% python3 -q
>>> import numpy as np
>>> from numpy import linalg as LA
>>> np.set_printoptions(suppress=True, linewidth=100)
>>> m1 = np.load("mat.npy")
>>> m1
array([[-1, -2,  0,  0],
       [ 3,  4,  0,  0],
       [ 0,  0, -1, -2],
       [ 0,  0,  3,  4]])
>>> # 2 blocks once reordered
>>> Uu, sigma = LA.svd(m1)
Traceback (most recent call last):
  File "<python-input-6>", line 1, in <module>
    Uu, sigma = LA.svd(m1)
    ^^^^^^^^^
ValueError: too many values to unpack (expected 2)
>>> Uu, sigma, VT = LA.svd(m1, full_matrices=False)
>>> np.round(np.cumsum(sigma ** 2) / np.sum(sigma ** 2), 2)
array([0.5, 1. , 1. , 1. ])
>>> np.round(Uu.T @ Uu, 2) + 0
array([[1., 0., 0., 0.],
       [0., 1., 0., 0.],
       [0., 0., 1., 0.],
       [0., 0., 0., 1.]])
>>> E = np.load("test0.npy")
>>> E
array([[ 4, 13, 17,  9],
       [ 8,  7,  8, 12],
       [ 4, 13, 17,  9],
       [ 0,  0,  0,  0],
       [ 0,  0,  0,  0],
       [ 0,  7,  8,  6],
       [ 0,  0,  0,  0],
       [ 0,  0,  0,  0],
       [ 0,  0,  0,  0],
       [19, 22, 20, 22],
       [ 0,  0,  0,  0],
       [ 0,  0,  0,  0],
       [12,  6,  9,  9],
       [ 0,  0,  0,  0],
       [ 0,  0,  0,  0],
       [ 0,  0,  0,  0],
       [ 0,  0,  0,  0],
       [ 7,  9,  3,  7],
       [ 0,  0,  0,  0],
       [ 0,  0,  0,  0],
       [ 7, 16, 11, 13],
       [ 0,  0,  0,  0],
       [ 7,  9,  3,  7],
       [ 0,  0,  0,  0],
       [ 0,  0,  0,  0],
       [ 8,  7,  8, 12],
       [ 4,  6,  9,  3]])
>>> # row 2 repeats row 0
>>> Ac = E - E.mean(axis=0)
>>> vecs = LA.svd(Ac)[2][:1]
>>> Y = Ac - Ac @ vecs.T @ vecs
>>> np.round((Ac @ vecs.T).std(axis=0), 2)
array([10.79])
>>> np.round(np.cov(Ac @ vecs.T, rowvar=False), 2)
np.float64(120.81)
>>> np.round(LA.norm(Y) / LA.norm(Ac), 2)
np.float64(0.3)
>>> np.round(np.diag(vecs.T @ vecs), 2)
array([0.15, 0.29, 0.28, 0.27])
>>> W2 = np.array([[1, 2, 1], [0, 2, 0]])
>>> rng = np.random.default_rng(992)
>>> data = rng.normal(size=(20, 2)) @ W2 + np.array([0, 1, 2])
>>> data.round(2)
array([[ 0.07,  0.32,  2.07],
       [-0.06,  3.21,  1.94],
       [ 2.22,  5.92,  4.22],
       [-0.94, -2.83,  1.06],
       [ 1.54,  4.45,  3.54],
       [ 0.63,  4.17,  2.63],
       [-0.38,  2.  ,  1.62],
       [ 0.45,  2.98,  2.45],
       [ 2.86,  5.62,  4.86],
       [-1.26,  0.37,  0.74],
       [-0.28, -4.32,  1.72],
       [-1.1 , -1.31,  0.9 ],
       [ 1.11,  3.62,  3.11],
       [ 0.12, -2.54,  2.12],
       [-1.07, -2.84,  0.93],
       [-0.55,  1.05,  1.45],
       [-0.12, -2.09,  1.88],
       [ 0.56,  4.39,  2.56],
       [-1.68, -1.05,  0.32],
       [-0.78,  0.71,  1.22]])
>>> G = np.cov(data, rowvar=False)
>>> G.shape
(3, 3)
>>> np.round(np.median(data, axis=0), 2)
array([-0.09,  0.88,  1.91])
>>> G.round(2)
array([[1.39, 2.77, 1.39],
       [2.77, 9.78, 2.77],
       [1.39, 2.77, 1.39]])
>>> np.argsort(-data.std(axis=0).round(6), kind="stable")
array([1, 0, 2])
>>> np.round(data.std(axis=0), 2)
array([1.15, 3.05, 1.15])
